>>> import numpy as np
>>> np.set_printoptions(precision=3, suppress=True, linewidth=160)
>>> rnd = lambda a: np.round(a, 3) + 0
>>> M = np.loadtxt("run4.csv", delimiter=",")
>>> M
array([[ 1.,  0.,  0.,  0.,  0.,  0.],
       [ 0.,  1.,  0.,  0.,  0.,  0.],
       [ 2., -2.,  1.,  0.,  0.,  0.],
       [-2.,  0., -1.,  1.,  0.,  0.],
       [ 2.,  1., -2., -1.,  1.,  0.],
       [-1., -2.,  2., -1.,  2.,  1.]])
>>> # triangular, det is the product of the diagonal
>>> def softmax(z):
...     e = np.exp(z - z.max(axis=-1, keepdims=True))
...     return e / e.sum(axis=-1, keepdims=True)
... 
>>> rnd(softmax(10 * M[5]))
array([0. , 0. , 0.5, 0. , 0.5, 0. ])
>>> rnd(softmax(M[5]))
array([0.02 , 0.007, 0.402, 0.02 , 0.402, 0.148])
>>> S = M @ M.T / np.sqrt(6)
>>> rnd(softmax(S)[5] @ M)
array([-0.964, -1.991,  1.979, -0.984,  1.97 ,  0.985])
>>> K = np.load("dump.npy")
>>> rnd(K)
array([[ 0.871,  0.298,  0.268, -0.667,  0.29 , -0.394, -0.273,  0.311],
       [ 0.298,  2.47 ,  0.463, -0.193,  0.15 , -0.07 ,  0.181,  0.002],
       [ 0.268,  0.463,  1.484,  0.023, -0.192, -0.157,  0.402,  0.496],
       [-0.667, -0.193,  0.023,  0.575, -0.335,  0.19 ,  0.123, -0.144],
       [ 0.29 ,  0.15 , -0.192, -0.335,  2.037, -0.598, -0.077, -0.809],
       [-0.394, -0.07 , -0.157,  0.19 , -0.598,  1.568,  0.157, -0.336],
       [-0.273,  0.181,  0.402,  0.123, -0.077,  0.157,  2.153,  0.437],
       [ 0.311,  0.002,  0.496, -0.144, -0.809, -0.336,  0.437,  0.842]])
>>> rng = np.random.default_rng(423)
>>> labels = rng.permutation(8)
>>> labels
array([1, 6, 3, 0, 5, 7, 2, 4])
>>> M2 = K[labels][:, labels]
>>> rnd(np.diag(M2))
array([2.47 , 2.153, 0.575, 0.871, 1.568, 0.842, 1.484, 2.037])
>>> rnd(M2)
array([[ 2.47 ,  0.181, -0.193,  0.298, -0.07 ,  0.002,  0.463,  0.15 ],
       [ 0.181,  2.153,  0.123, -0.273,  0.157,  0.437,  0.402, -0.077],
       [-0.193,  0.123,  0.575, -0.667,  0.19 , -0.144,  0.023, -0.335],
       [ 0.298, -0.273, -0.667,  0.871, -0.394,  0.311,  0.268,  0.29 ],
       [-0.07 ,  0.157,  0.19 , -0.394,  1.568, -0.336, -0.157, -0.598],
       [ 0.002,  0.437, -0.144,  0.311, -0.336,  0.842,  0.496, -0.809],
       [ 0.463,  0.402,  0.023,  0.268, -0.157,  0.496,  1.484, -0.192],
       [ 0.15 , -0.077, -0.335,  0.29 , -0.598, -0.809, -0.192,  2.037]])
